>>> import numpy as np
>>> from numpy import linalg as LA
>>> np.set_printoptions(precision=4, suppress=True, linewidth=100, sign=" ")
>>> E = np.load("mat.npy")
>>> E
array([[ 0,  3,  4],
       [ 3,  6,  4],
       [ 4,  4,  0]])
>>> U, sigma, VT = LA.svd(E)
>>> sigma.round(4) + 0
array([ 10.0711,   4.0711,   0.    ])
>>> B = U[:, :2] @ np.diag(sigma[:2]) @ VT[:2]
>>> round(LA.norm(E - B, 2), 4), round(sigma[2], 4)
(np.float64(0.0), np.float64(0.0))
>>> LA.matrix_rank(E, rtol=0.05)
np.int64(2)
>>> np.round(np.abs(E - B).max(), 4)
np.float64(0.0)
>>> f, v = E[2], E[0]
>>> f @ v
np.int64(12)
>>> f @ f
np.int64(32)
>>> pr = (f @ v) / (f @ f) * f
>>> (v - pr) @ f
np.float64(0.0)
>>> LA.matrix_rank(np.outer(f, v))
np.int64(1)
>>> v - pr
array([-1.5,  1.5,  4. ])
>>> feats = np.load("case5.npy")
>>> feats
array([[ 0,  0,  0, -1,  0],
       [ 0,  0,  0,  0, -1],
       [ 2,  0,  0,  0,  0],
       [ 0,  0,  1,  0,  0],
       [ 0, -3,  0,  0,  0]])
>>> B = LA.inv(feats)
>>> LA.det(feats) * B
array([[ 0.,  0.,  3.,  0.,  0.],
       [-0., -0., -0., -0., -2.],
       [ 0.,  0.,  0.,  6.,  0.],
       [-6., -0., -0., -0., -0.],
       [-0., -6., -0., -0., -0.]])
>>> round(float(LA.det(feats) * LA.det(B)), 4)
1.0
>>> LA.inv(B)
array([[-0., -0., -0., -1., -0.],
       [-0., -0., -0., -0., -1.],
       [ 2.,  0.,  0.,  0.,  0.],
       [ 0.,  0.,  1.,  0.,  0.],
       [-0., -3., -0., -0., -0.]])
>>> np.allclose(B, feats.T)
False
>>> feats @ B
array([[ 1.,  0.,  0.,  0.,  0.],
       [ 0.,  1.,  0.,  0.,  0.],
       [ 0.,  0.,  1.,  0.,  0.],
       [ 0.,  0.,  0.,  1.,  0.],
       [ 0.,  0.,  0.,  0.,  1.]])
>>> (np.abs(B) > 1e-9).astype(int)
array([[ 0,  0,  1,  0,  0],
       [ 0,  0,  0,  0,  1],
       [ 0,  0,  0,  1,  0],
       [ 1,  0,  0,  0,  0],
       [ 0,  1,  0,  0,  0]])
>>> round(float(LA.cond(feats)), 4)
3.0
>>> round(LA.slogdet(feats)[0], 4)
np.float64(1.0)
